$ python -q
>>> import numpy as np
>>> np.set_printoptions(precision=3, suppress=True, linewidth=160)
>>> Y = np.array([[2, 3, 3, 1], [1, 3, -1, -1]])
>>> m1 = Y.T @ Y
>>> m1
array([[ 5,  9,  5,  1],
       [ 9, 18,  6,  0],
       [ 5,  6, 10,  4],
       [ 1,  0,  4,  2]])
>>> left, s, vt = np.linalg.svd(m1)
>>> s.round(3) + 0
array([26.402,  8.598,  0.   ,  0.   ])
>>> Y = left[:, :2] @ np.diag(s[:2]) @ vt[:2]
>>> round(np.linalg.norm(m1 - Y, 2), 3), round(s[2], 3)
(np.float64(0.0), np.float64(0.0))
>>> Y.round(3) + 0
array([[ 5.,  9.,  5.,  1.],
       [ 9., 18.,  6.,  0.],
       [ 5.,  6., 10.,  4.],
       [ 1.,  0.,  4.,  2.]])
>>> round(np.linalg.norm(m1 - Y) / np.linalg.norm(m1), 3)
np.float64(0.0)
>>> np.allclose(m1, m1.T)
True
>>> round(np.abs(np.linalg.eigvals(m1)).max(), 3)
np.float64(26.402)
>>> np.allclose(m1 @ m1.T, m1.T @ m1)
True
>>> np.round(np.sort(np.abs(np.linalg.eigvals(m1))), 3) + 0
array([ 0.   ,  0.   ,  8.598, 26.402])
>>> evals, vecs = np.linalg.eigh(m1)
>>> np.round(vecs @ np.diag(evals) @ vecs.T, 3) + 0
array([[ 5.,  9.,  5.,  1.],
       [ 9., 18.,  6.,  0.],
       [ 5.,  6., 10.,  4.],
       [ 1.,  0.,  4.,  2.]])
>>> np.linalg.eigvalsh(m1 + 3 * np.eye(4))
array([ 3.   ,  3.   , 11.598, 29.402])
>>> np.abs(vecs[:, -1])
array([0.435, 0.78 , 0.44 , 0.09 ])
>>> np.abs(vecs[:, -1]).round(6).argmax()
np.int64(1)
>>> np.round(vecs.T @ vecs, 3) + 0
array([[1., 0., 0., 0.],
       [0., 1., 0., 0.],
       [0., 0., 1., 0.],
       [0., 0., 0., 1.]])
>>> np.round(np.linalg.eigvalsh(m1 @ m1), 3) + 0
array([  0.   ,   0.   ,  73.921, 697.079])
>>> E = np.load("mat.npy")
>>> E
array([[ -3.695, -14.784,  20.211],
       [ -6.034, -14.409,  19.223],
       [ -5.616, -14.51 ,  20.135],
       [ -5.404, -14.787,  19.251],
       [ -6.297, -14.144,  19.833],
       [ -6.457, -13.503,  21.068],
       [ -3.079, -17.635,  20.02 ],
       [ -5.045, -15.91 ,  19.034],
       [ -4.482, -15.518,  20.757],
       [ -6.945, -14.773,  20.684],
       [ -4.521, -16.681,  18.851],
       [ -3.791, -13.827,  17.771],
       [ -3.94 , -14.435,  20.162],
       [ -6.139, -15.342,  20.569],
       [ -4.973, -14.709,  20.011],
       [ -4.646, -14.52 ,  19.453],
       [ -4.793, -14.768,  19.803],
       [ -6.024, -15.302,  18.746],
       [ -5.275, -14.568,  20.707],
       [ -4.961, -16.157,  20.009],
       [ -2.666, -14.733,  20.902],
       [ -5.44 , -15.712,  20.646],
       [ -4.425, -14.212,  18.062],
       [ -4.784, -14.747,  19.23 ],
       [ -3.768, -14.825,  19.655],
       [ -5.878, -16.915,  19.949]])
>>> Xs = E - E.mean(axis=0)
>>> left, s, vt = np.linalg.svd(Xs, full_matrices=False)
>>> vt[0] * np.sign(vt[0, np.abs(vt[0]).argmax()])
array([ 0.877, -0.442, -0.188])
>>> np.abs(left[:, 0]).argmax()
np.int64(6)
>>> np.round(Xs.mean(axis=0), 3) + 0
array([0., 0., 0.])
>>> (np.sign(left[:, 0]) == np.sign(left[0, 0])).astype(int)
array([1, 0, 0, 0, 0, 0, 1, 1, 1, 0, 1, 1, 1, 0, 0, 1, 1, 0, 0, 1, 1, 0, 1, 1, 1, 0])
